$ python -q
>>> import numpy as np
>>> import numpy.linalg as la
>>> np.set_printoptions(precision=2, suppress=True, linewidth=120, legacy="1.25")
>>> tidy = lambda a: np.round(a, 2) + 0
>>> feats = np.load("out17.npy")
>>> feats
array([[-3., -2.,  0.],
       [ 4.,  3.,  0.],
       [-4., -2.,  1.]])
>>> out = feats / np.sqrt((feats ** 2).mean(axis=1, keepdims=True))
>>> tidy(la.norm(out, axis=1))
array([1.73, 1.73, 1.73])
>>> la.matrix_rank(out) == la.matrix_rank(feats)
True
>>> la.matrix_rank(feats - feats.mean(axis=1, keepdims=True))
2
>>> vals, vecs = la.eig(feats)
>>> feats @ vecs[:, 0] - vals[0] * vecs[:, 0]
array([0., 0., 0.])
>>> tidy(np.sort(la.eigvals(feats.T)))
array([-1.,  1.,  1.])
>>> tidy(np.sort(la.eigvals(la.inv(feats))))
array([-1.,  1.,  1.])
>>> vals
array([ 1.,  1., -1.])
>>> feats @ feats
array([[1., 0., 0.],
       [0., 1., 0.],
       [0., 0., 1.]])
>>> r0 = np.array([5, 4, -1])
>>> out = feats + np.outer(r0, np.eye(3)[2])
>>> out
array([[-3., -2.,  5.],
       [ 4.,  3.,  4.],
       [-4., -2.,  0.]])
>>> tidy(la.det(out) / la.det(feats)), tidy(1 + la.solve(feats, r0)[2])
(-28.0, -28.0)
>>> mat = np.load("test7.npy")
>>> mat
array([[ -3.96,   4.89, -10.27],
       [ -3.81,   3.7 ,  -9.66],
       [ -2.27,   6.15,  -9.43],
       [  5.47,  10.01,  -3.3 ],
       [ -3.07,   5.51,  -9.79],
       [  4.94,   9.82,  -1.34],
       [ -2.27,   3.58,  -8.89],
       [  4.57,   8.94,  -3.9 ],
       [ -2.36,   4.82,  -9.74],
       [  2.54,  10.55,  -3.73],
       [  4.02,  11.07,  -3.38],
       [  4.41,  10.64,  -2.62],
       [  3.36,   9.23,  -1.99],
       [ -2.68,   3.65,  -8.54],
       [ -1.75,   7.4 , -10.3 ],
       [ -3.04,   6.76,  -9.93],
       [ -3.6 ,   6.86,  -9.85],
       [ -1.46,   5.16,  -9.01],
       [  4.08,  10.61,  -3.23],
       [ -2.64,   7.04,  -9.88],
       [ -2.95,   3.96, -10.84],
       [  3.71,  10.71,  -3.99],
       [  4.45,  11.54,  -1.77],
       [  5.78,  11.78,  -3.97],
       [ -2.16,   4.95, -10.88],
       [ -1.84,   6.5 ,  -8.15],
       [  4.47,  12.44,  -4.36]])
>>> Xc = mat - mat.mean(axis=0)
>>> U, s, Vt = la.svd(Xc, full_matrices=False)
>>> tidy(np.abs(Vt[-1]))
array([0.76, 0.28, 0.59])
>>> np.abs(Vt[0]).argmax()
0
>>> np.abs(U[:, 0]).argmax()
22
>>> tidy(Vt[0] * np.sign(Vt[0, np.abs(Vt[0]).argmax()]))
array([0.64, 0.49, 0.6 ])
>>> (np.sign(U[:, 0]) == np.sign(U[0, 0])).astype(int)
array([1, 1, 1, 0, 1, 0, 1, 0, 1, 0, 0, 0, 0, 1, 1, 1, 1, 1, 0, 1, 1, 0, 0, 0, 1, 1, 0])
>>> vec = np.array([-2, -6, -3])
>>> target = mat @ vec
>>> tidy(la.solve(mat.T @ mat, mat.T @ target))
array([-2., -6., -3.])
>>> rng = np.random.default_rng(935)
>>> target = target + 0.02 * rng.normal(size=27)
>>> tidy(target)
array([  9.39,  14.39,  -4.06, -61.14,   2.46, -64.76,   9.75, -51.07,   5.05, -57.18, -64.39, -64.82, -56.12,   9.07,
        -9.96,  -4.68,  -4.4 ,  -0.97, -62.16,  -7.33,  14.68, -59.69, -72.84, -70.31,   7.24, -10.88, -70.5 ])
>>> c, *_ = la.lstsq(mat, target)
>>> tidy(la.norm(target - mat @ c))
0.11
>>> c.round()
array([-2., -6., -3.])
>>> tidy(c)
array([-2., -6., -3.])
>>> Xc = (mat - mat.mean(axis=0)) / mat.std(axis=0)
>>> np.argwhere(np.abs(Xc) > 2)
array([], shape=(0, 2), dtype=int64)
>>> c = la.lstsq(np.delete(Xc, 0, axis=1), Xc[:, 0])[0]
>>> tidy(1 - np.var(Xc[:, 0] - np.delete(Xc, 0, axis=1) @ c))
0.94
>>> G = mat.T @ mat
>>> (mat @ mat.T).shape
(27, 27)
>>> np.allclose(G, G.T)
True
>>> tidy(la.eigvalsh(G)[::-1])
array([2882.56,  815.22,   13.77])
>>> la.matrix_rank(G)
3
>>> hat = mat @ la.solve(mat.T @ mat, mat.T)
>>> np.allclose(hat @ hat, hat)
True
>>> tidy(hat @ mat[:, 2])
array([-10.27,  -9.66,  -9.43,  -3.3 ,  -9.79,  -1.34,  -8.89,  -3.9 ,  -9.74,  -3.73,  -3.38,  -2.62,  -1.99,  -8.54,
       -10.3 ,  -9.93,  -9.85,  -9.01,  -3.23,  -9.88, -10.84,  -3.99,  -1.77,  -3.97, -10.88,  -8.15,  -4.36])
>>> tidy(np.trace(hat))
3.0
>>> tidy(la.eigvalsh(hat))
array([0., 0., 0., 0., 0., 0., 0., 0., 0., 0., 0., 0., 0., 0., 0., 0., 0., 0., 0., 0., 0., 0., 0., 0., 1., 1., 1.])
